>>> import numpy as np
>>> np.set_printoptions(precision=2, suppress=True, linewidth=200, legacy="1.25")
>>> M = np.load("layer6.npy")
>>> M
array([[3, 2, 3, 0],
       [0, 3, 2, 3],
       [3, 0, 3, 2],
       [2, 3, 0, 3]])
>>> O, R = np.linalg.qr(M)
>>> np.round(O.T @ O, 2) + 0
array([[1., 0., 0., 0.],
       [0., 1., 0., 0.],
       [0., 0., 1., 0.],
       [0., 0., 0., 1.]])
>>> round(np.trace(O @ O.T), 2)
4.0
>>> np.abs(np.diag(R))
array([4.69, 3.93, 2.64, 2.63])
>>> np.round(O @ R, 2) + 0
array([[3., 2., 3., 0.],
       [0., 3., 2., 3.],
       [3., 0., 3., 2.],
       [2., 3., 0., 3.]])
>>> np.round(abs(R[0, 0]), 2), round(np.linalg.norm(M[:, 0]), 2)
(4.69, 4.69)
>>> E = np.load("data.npy")
>>> E.round(2) + 0
array([[ 0.19,  0.11,  0.08, -0.04, -0.03,  0.02, -0.1 , -0.12,  0.  , -0.2 ,  0.26],
       [ 0.11,  0.07,  0.05, -0.03, -0.02,  0.01, -0.06, -0.07,  0.  , -0.12,  0.15],
       [ 0.08,  0.05,  0.03, -0.02, -0.01,  0.01, -0.04, -0.05,  0.  , -0.08,  0.11],
       [-0.04, -0.03, -0.02,  0.01,  0.01, -0.01,  0.02,  0.03,  0.  ,  0.05, -0.06],
       [-0.03, -0.02, -0.01,  0.01,  0.01,  0.  ,  0.02,  0.02,  0.  ,  0.04, -0.05],
       [ 0.02,  0.01,  0.01, -0.01,  0.  ,  0.  , -0.01, -0.01,  0.  , -0.02,  0.03],
       [-0.1 , -0.06, -0.04,  0.02,  0.02, -0.01,  0.05,  0.07,  0.  ,  0.11, -0.14],
       [-0.12, -0.07, -0.05,  0.03,  0.02, -0.01,  0.07,  0.08,  0.  ,  0.13, -0.17],
       [ 0.  ,  0.  ,  0.  ,  0.  ,  0.  ,  0.  ,  0.  ,  0.  ,  0.  ,  0.  ,  0.  ],
       [-0.2 , -0.12, -0.08,  0.05,  0.04, -0.02,  0.11,  0.13,  0.  ,  0.21, -0.27],
       [ 0.26,  0.15,  0.11, -0.06, -0.05,  0.03, -0.14, -0.17,  0.  , -0.27,  0.35]])
>>> rk = np.linalg.matrix_rank(E)
>>> rk
1
>>> N = np.linalg.svd(E)[2][rk:].T
>>> [int(np.linalg.matrix_rank(E[:i])) for i in range(1, len(E) + 1)]
[1, 1, 1, 1, 1, 1, 1, 1, 1, 1, 1]
>>> N.shape
(11, 10)
>>> [int(np.linalg.matrix_rank(E[:, :j + 1])) for j in range(11)]
[1, 1, 1, 1, 1, 1, 1, 1, 1, 1, 1]
>>> np.allclose(E @ N, 0)
True
>>> evals, evecs = np.linalg.eigh(E)
>>> x = np.array([0, 0, 5, -2, -1, 1, -3, -1, -1, 4, 2])
>>> np.round(evecs * np.maximum(evals, 0) @ evecs.T, 2) + 0
array([[ 0.19,  0.11,  0.08, -0.04, -0.03,  0.02, -0.1 , -0.12,  0.  , -0.2 ,  0.26],
       [ 0.11,  0.07,  0.05, -0.03, -0.02,  0.01, -0.06, -0.07,  0.  , -0.12,  0.15],
       [ 0.08,  0.05,  0.03, -0.02, -0.01,  0.01, -0.04, -0.05,  0.  , -0.08,  0.11],
       [-0.04, -0.03, -0.02,  0.01,  0.01, -0.01,  0.02,  0.03,  0.  ,  0.05, -0.06],
       [-0.03, -0.02, -0.01,  0.01,  0.01,  0.  ,  0.02,  0.02,  0.  ,  0.04, -0.05],
       [ 0.02,  0.01,  0.01, -0.01,  0.  ,  0.  , -0.01, -0.01,  0.  , -0.02,  0.03],
       [-0.1 , -0.06, -0.04,  0.02,  0.02, -0.01,  0.05,  0.07,  0.  ,  0.11, -0.14],
       [-0.12, -0.07, -0.05,  0.03,  0.02, -0.01,  0.07,  0.08,  0.  ,  0.13, -0.17],
       [ 0.  ,  0.  ,  0.  ,  0.  ,  0.  ,  0.  ,  0.  ,  0.  ,  0.  ,  0.  ,  0.  ],
       [-0.2 , -0.12, -0.08,  0.05,  0.04, -0.02,  0.11,  0.13,  0.  ,  0.21, -0.27],
       [ 0.26,  0.15,  0.11, -0.06, -0.05,  0.03, -0.14, -0.17,  0.  , -0.27,  0.35]])
>>> np.round(evecs * np.abs(evals) @ evecs.T, 2) + 0
array([[ 0.19,  0.11,  0.08, -0.04, -0.03,  0.02, -0.1 , -0.12,  0.  , -0.2 ,  0.26],
       [ 0.11,  0.07,  0.05, -0.03, -0.02,  0.01, -0.06, -0.07,  0.  , -0.12,  0.15],
       [ 0.08,  0.05,  0.03, -0.02, -0.01,  0.01, -0.04, -0.05,  0.  , -0.08,  0.11],
       [-0.04, -0.03, -0.02,  0.01,  0.01, -0.01,  0.02,  0.03,  0.  ,  0.05, -0.06],
       [-0.03, -0.02, -0.01,  0.01,  0.01,  0.  ,  0.02,  0.02,  0.  ,  0.04, -0.05],
       [ 0.02,  0.01,  0.01, -0.01,  0.  ,  0.  , -0.01, -0.01,  0.  , -0.02,  0.03],
       [-0.1 , -0.06, -0.04,  0.02,  0.02, -0.01,  0.05,  0.07,  0.  ,  0.11, -0.14],
       [-0.12, -0.07, -0.05,  0.03,  0.02, -0.01,  0.07,  0.08,  0.  ,  0.13, -0.17],
       [ 0.  ,  0.  ,  0.  ,  0.  ,  0.  ,  0.  ,  0.  ,  0.  ,  0.  ,  0.  ,  0.  ],
       [-0.2 , -0.12, -0.08,  0.05,  0.04, -0.02,  0.11,  0.13,  0.  ,  0.21, -0.27],
       [ 0.26,  0.15,  0.11, -0.06, -0.05,  0.03, -0.14, -0.17,  0.  , -0.27,  0.35]])
>>> round(x @ E @ x, 2)
2.37
>>> round(float(np.abs(E).sum(axis=1).max()), 2), round(float(np.abs(evals).max()), 2)
(1.57, 1.0)
>>> M @ (-1.0) ** np.arange(4)
array([ 4., -4.,  4., -4.])
>>> np.allclose(M @ M.T, M.T @ M)
True
>>> (M @ M)[0]
array([18, 12, 22, 12])
>>> rng = np.random.default_rng(952683)
>>> B = E + rng.integers(-2, 3, (11, 1)) @ rng.integers(-2, 3, (1, 11))
>>> B
array([[ 0.19,  0.11,  0.08, -0.04, -0.03,  0.02, -0.1 , -0.12,  0.  , -0.2 ,  0.26],
       [-0.89,  2.07,  0.05, -0.03, -1.02,  1.01, -0.06, -0.07, -1.  ,  0.88,  2.15],
       [ 1.08, -1.95,  0.03, -0.02,  0.99, -0.99, -0.04, -0.05,  1.  , -1.08, -1.89],
       [-1.04,  1.97, -0.02,  0.01, -0.99,  0.99,  0.02,  0.03, -1.  ,  1.05,  1.94],
       [-1.03,  1.98, -0.01,  0.01, -0.99,  1.  ,  0.02,  0.02, -1.  ,  1.04,  1.95],
       [ 1.02, -1.99,  0.01, -0.01,  1.  , -1.  , -0.01, -0.01,  1.  , -1.02, -1.97],
       [-1.1 ,  1.94, -0.04,  0.02, -0.98,  0.99,  0.05,  0.07, -1.  ,  1.11,  1.86],
       [ 0.88, -2.07, -0.05,  0.03,  1.02, -1.01,  0.07,  0.08,  1.  , -0.87, -2.17],
       [ 2.  , -4.  ,  0.  ,  0.  ,  2.  , -2.  ,  0.  ,  0.  ,  2.  , -2.  , -4.  ],
       [ 0.8 , -2.12, -0.08,  0.05,  1.04, -1.02,  0.11,  0.13,  1.  , -0.79, -2.27],
       [-1.74,  4.15,  0.11, -0.06, -2.05,  2.03, -0.14, -0.17, -2.  ,  1.73,  4.35]])
>>> B - E
array([[ 0.,  0.,  0.,  0.,  0.,  0.,  0.,  0.,  0.,  0.,  0.],
       [-1.,  2.,  0.,  0., -1.,  1.,  0.,  0., -1.,  1.,  2.],
       [ 1., -2.,  0.,  0.,  1., -1.,  0.,  0.,  1., -1., -2.],
       [-1.,  2.,  0.,  0., -1.,  1.,  0.,  0., -1.,  1.,  2.],
       [-1.,  2.,  0.,  0., -1.,  1.,  0.,  0., -1.,  1.,  2.],
       [ 1., -2.,  0.,  0.,  1., -1.,  0.,  0.,  1., -1., -2.],
       [-1.,  2.,  0.,  0., -1.,  1.,  0.,  0., -1.,  1.,  2.],
       [ 1., -2.,  0.,  0.,  1., -1.,  0.,  0.,  1., -1., -2.],
       [ 2., -4.,  0.,  0.,  2., -2.,  0.,  0.,  2., -2., -4.],
       [ 1., -2.,  0.,  0.,  1., -1.,  0.,  0.,  1., -1., -2.],
       [-2.,  4.,  0.,  0., -2.,  2.,  0.,  0., -2.,  2.,  4.]])
>>> np.linalg.matrix_rank(B - E, tol=1e-8)
1
>>> np.round(E @ E, 2) + 0
array([[ 0.19,  0.11,  0.08, -0.04, -0.03,  0.02, -0.1 , -0.12,  0.  , -0.2 ,  0.26],
       [ 0.11,  0.07,  0.05, -0.03, -0.02,  0.01, -0.06, -0.07,  0.  , -0.12,  0.15],
       [ 0.08,  0.05,  0.03, -0.02, -0.01,  0.01, -0.04, -0.05,  0.  , -0.08,  0.11],
       [-0.04, -0.03, -0.02,  0.01,  0.01, -0.01,  0.02,  0.03,  0.  ,  0.05, -0.06],
       [-0.03, -0.02, -0.01,  0.01,  0.01,  0.  ,  0.02,  0.02,  0.  ,  0.04, -0.05],
       [ 0.02,  0.01,  0.01, -0.01,  0.  ,  0.  , -0.01, -0.01,  0.  , -0.02,  0.03],
       [-0.1 , -0.06, -0.04,  0.02,  0.02, -0.01,  0.05,  0.07,  0.  ,  0.11, -0.14],
       [-0.12, -0.07, -0.05,  0.03,  0.02, -0.01,  0.07,  0.08,  0.  ,  0.13, -0.17],
       [ 0.  ,  0.  ,  0.  ,  0.  ,  0.  ,  0.  ,  0.  ,  0.  ,  0.  ,  0.  ,  0.  ],
       [-0.2 , -0.12, -0.08,  0.05,  0.04, -0.02,  0.11,  0.13,  0.  ,  0.21, -0.27],
       [ 0.26,  0.15,  0.11, -0.06, -0.05,  0.03, -0.14, -0.17,  0.  , -0.27,  0.35]])
>>> np.round(np.linalg.det(E), 2)
0.0
>>> (E != 0).astype(int)
array([[1, 1, 1, 1, 1, 1, 1, 1, 0, 1, 1],
       [1, 1, 1, 1, 1, 1, 1, 1, 0, 1, 1],
       [1, 1, 1, 1, 1, 1, 1, 1, 0, 1, 1],
       [1, 1, 1, 1, 1, 1, 1, 1, 0, 1, 1],
       [1, 1, 1, 1, 1, 1, 1, 1, 0, 1, 1],
       [1, 1, 1, 1, 1, 1, 1, 1, 0, 1, 1],
       [1, 1, 1, 1, 1, 1, 1, 1, 0, 1, 1],
       [1, 1, 1, 1, 1, 1, 1, 1, 0, 1, 1],
       [0, 0, 0, 0, 0, 0, 0, 0, 0, 0, 0],
       [1, 1, 1, 1, 1, 1, 1, 1, 0, 1, 1],
       [1, 1, 1, 1, 1, 1, 1, 1, 0, 1, 1]])
>>> np.round(np.sort(np.linalg.eigvals(E).real), 2) + 0
array([0., 0., 0., 0., 0., 0., 0., 0., 0., 0., 1.])
>>> r0 = np.array([2, 2, 1, 1, 0])
>>> v = np.array([-2, -1, 3, 3, 1, 3])
>>> arr = r0[:, None] + v[None, :]
>>> arr
array([[ 0,  1,  5,  5,  3,  5],
       [ 0,  1,  5,  5,  3,  5],
       [-1,  0,  4,  4,  2,  4],
       [-1,  0,  4,  4,  2,  4],
       [-2, -1,  3,  3,  1,  3]])
>>> round(np.trace(np.linalg.pinv(arr) @ arr), 2)
2.0
>>> np.abs(np.diag(np.linalg.qr(arr)[1])) > 1e-9
array([ True,  True, False, False, False])
>>> t = np.radians(30)
>>> R = np.eye(6)
>>> R[0, 0] = R[4, 4] = np.cos(t)
>>> R[0, 4], R[4, 0] = -np.sin(t), np.sin(t)
>>> R
array([[ 0.87,  0.  ,  0.  ,  0.  , -0.5 ,  0.  ],
       [ 0.  ,  1.  ,  0.  ,  0.  ,  0.  ,  0.  ],
       [ 0.  ,  0.  ,  1.  ,  0.  ,  0.  ,  0.  ],
       [ 0.  ,  0.  ,  0.  ,  1.  ,  0.  ,  0.  ],
       [ 0.5 ,  0.  ,  0.  ,  0.  ,  0.87,  0.  ],
       [ 0.  ,  0.  ,  0.  ,  0.  ,  0.  ,  1.  ]])
>>> B = arr @ R.T
>>> np.abs(B - arr).max(axis=0)
array([1.5 , 0.  , 0.  , 0.  , 1.13, 0.  ])
>>> np.allclose(arr @ arr.T, B @ B.T)
True
>>> np.linalg.norm(R, axis=0)
array([1., 1., 1., 1., 1., 1.])
>>> np.linalg.pinv(R)
array([[ 0.87,  0.  ,  0.  ,  0.  ,  0.5 ,  0.  ],
       [ 0.  ,  1.  ,  0.  ,  0.  ,  0.  ,  0.  ],
       [ 0.  ,  0.  ,  1.  ,  0.  ,  0.  ,  0.  ],
       [ 0.  ,  0.  ,  0.  ,  1.  ,  0.  ,  0.  ],
       [-0.5 ,  0.  ,  0.  ,  0.  ,  0.87,  0.  ],
       [ 0.  ,  0.  ,  0.  ,  0.  ,  0.  ,  1.  ]])
>>> J = np.diag(np.array([2, 9, 5, 3, 7, 7, 5, 9, 4, 0, 2, 3]))
>>> J
array([[2, 0, 0, 0, 0, 0, 0, 0, 0, 0, 0, 0],
       [0, 9, 0, 0, 0, 0, 0, 0, 0, 0, 0, 0],
       [0, 0, 5, 0, 0, 0, 0, 0, 0, 0, 0, 0],
       [0, 0, 0, 3, 0, 0, 0, 0, 0, 0, 0, 0],
       [0, 0, 0, 0, 7, 0, 0, 0, 0, 0, 0, 0],
       [0, 0, 0, 0, 0, 7, 0, 0, 0, 0, 0, 0],
       [0, 0, 0, 0, 0, 0, 5, 0, 0, 0, 0, 0],
       [0, 0, 0, 0, 0, 0, 0, 9, 0, 0, 0, 0],
       [0, 0, 0, 0, 0, 0, 0, 0, 4, 0, 0, 0],
       [0, 0, 0, 0, 0, 0, 0, 0, 0, 0, 0, 0],
       [0, 0, 0, 0, 0, 0, 0, 0, 0, 0, 2, 0],
       [0, 0, 0, 0, 0, 0, 0, 0, 0, 0, 0, 3]])
>>> round(np.linalg.det(J), 2)
0.0
>>> np.sort(np.abs(np.linalg.eigvals(J)))
array([0., 2., 2., 3., 3., 4., 5., 5., 7., 7., 9., 9.])
>>> np.trace(J)
56
>>> np.allclose(J, J.T)
True
>>> G = J.T @ J
>>> np.trace(G), (J ** 2).sum()
(352, 352)
>>> np.diag(G)
array([ 4, 81, 25,  9, 49, 49, 25, 81, 16,  0,  4,  9])
>>> np.linalg.matrix_rank(G)
11
>>> np.linalg.eigvalsh(G)[::-1]
array([81., 81., 49., 49., 25., 25., 16.,  9.,  9.,  4.,  4.,  0.])
>>> np.allclose(G, G.T)
True
>>> G
array([[ 4,  0,  0,  0,  0,  0,  0,  0,  0,  0,  0,  0],
       [ 0, 81,  0,  0,  0,  0,  0,  0,  0,  0,  0,  0],
       [ 0,  0, 25,  0,  0,  0,  0,  0,  0,  0,  0,  0],
       [ 0,  0,  0,  9,  0,  0,  0,  0,  0,  0,  0,  0],
       [ 0,  0,  0,  0, 49,  0,  0,  0,  0,  0,  0,  0],
       [ 0,  0,  0,  0,  0, 49,  0,  0,  0,  0,  0,  0],
       [ 0,  0,  0,  0,  0,  0, 25,  0,  0,  0,  0,  0],
       [ 0,  0,  0,  0,  0,  0,  0, 81,  0,  0,  0,  0],
       [ 0,  0,  0,  0,  0,  0,  0,  0, 16,  0,  0,  0],
       [ 0,  0,  0,  0,  0,  0,  0,  0,  0,  0,  0,  0],
       [ 0,  0,  0,  0,  0,  0,  0,  0,  0,  0,  4,  0],
       [ 0,  0,  0,  0,  0,  0,  0,  0,  0,  0,  0,  9]])
>>> x = np.array([3, -3, 1, 3, -1, 2, 3, -1, -3, -2, 3, 2])
>>> G @ np.ones(12)
array([ 4., 81., 25.,  9., 49., 49., 25., 81., 16.,  0.,  4.,  9.])
>>> G @ x
array([  12, -243,   25,   27,  -49,   98,   75,  -81,  -48,    0,   12,   18])
>>> (G @ x).argmax()
5
>>> G @ np.eye(12)[8]
array([ 0.,  0.,  0.,  0.,  0.,  0.,  0.,  0., 16.,  0.,  0.,  0.])
>>> G * x
array([[  12,    0,    0,    0,    0,    0,    0,    0,    0,    0,    0,    0],
       [   0, -243,    0,    0,    0,    0,    0,    0,    0,    0,    0,    0],
       [   0,    0,   25,    0,    0,    0,    0,    0,    0,    0,    0,    0],
       [   0,    0,    0,   27,    0,    0,    0,    0,    0,    0,    0,    0],
       [   0,    0,    0,    0,  -49,    0,    0,    0,    0,    0,    0,    0],
       [   0,    0,    0,    0,    0,   98,    0,    0,    0,    0,    0,    0],
       [   0,    0,    0,    0,    0,    0,   75,    0,    0,    0,    0,    0],
       [   0,    0,    0,    0,    0,    0,    0,  -81,    0,    0,    0,    0],
       [   0,    0,    0,    0,    0,    0,    0,    0,  -48,    0,    0,    0],
       [   0,    0,    0,    0,    0,    0,    0,    0,    0,    0,    0,    0],
       [   0,    0,    0,    0,    0,    0,    0,    0,    0,    0,   12,    0],
       [   0,    0,    0,    0,    0,    0,    0,    0,    0,    0,    0,   18]])
>>> np.linalg.svd(J, compute_uv=False)
array([9., 9., 7., 7., 5., 5., 4., 3., 3., 2., 2., 0.])
>>> np.linalg.pinv(J)
array([[0.5 , 0.  , 0.  , 0.  , 0.  , 0.  , 0.  , 0.  , 0.  , 0.  , 0.  , 0.  ],
       [0.  , 0.11, 0.  , 0.  , 0.  , 0.  , 0.  , 0.  , 0.  , 0.  , 0.  , 0.  ],
       [0.  , 0.  , 0.2 , 0.  , 0.  , 0.  , 0.  , 0.  , 0.  , 0.  , 0.  , 0.  ],
       [0.  , 0.  , 0.  , 0.33, 0.  , 0.  , 0.  , 0.  , 0.  , 0.  , 0.  , 0.  ],
       [0.  , 0.  , 0.  , 0.  , 0.14, 0.  , 0.  , 0.  , 0.  , 0.  , 0.  , 0.  ],
       [0.  , 0.  , 0.  , 0.  , 0.  , 0.14, 0.  , 0.  , 0.  , 0.  , 0.  , 0.  ],
       [0.  , 0.  , 0.  , 0.  , 0.  , 0.  , 0.2 , 0.  , 0.  , 0.  , 0.  , 0.  ],
       [0.  , 0.  , 0.  , 0.  , 0.  , 0.  , 0.  , 0.11, 0.  , 0.  , 0.  , 0.  ],
       [0.  , 0.  , 0.  , 0.  , 0.  , 0.  , 0.  , 0.  , 0.25, 0.  , 0.  , 0.  ],
       [0.  , 0.  , 0.  , 0.  , 0.  , 0.  , 0.  , 0.  , 0.  , 0.  , 0.  , 0.  ],
       [0.  , 0.  , 0.  , 0.  , 0.  , 0.  , 0.  , 0.  , 0.  , 0.  , 0.5 , 0.  ],
       [0.  , 0.  , 0.  , 0.  , 0.  , 0.  , 0.  , 0.  , 0.  , 0.  , 0.  , 0.33]])
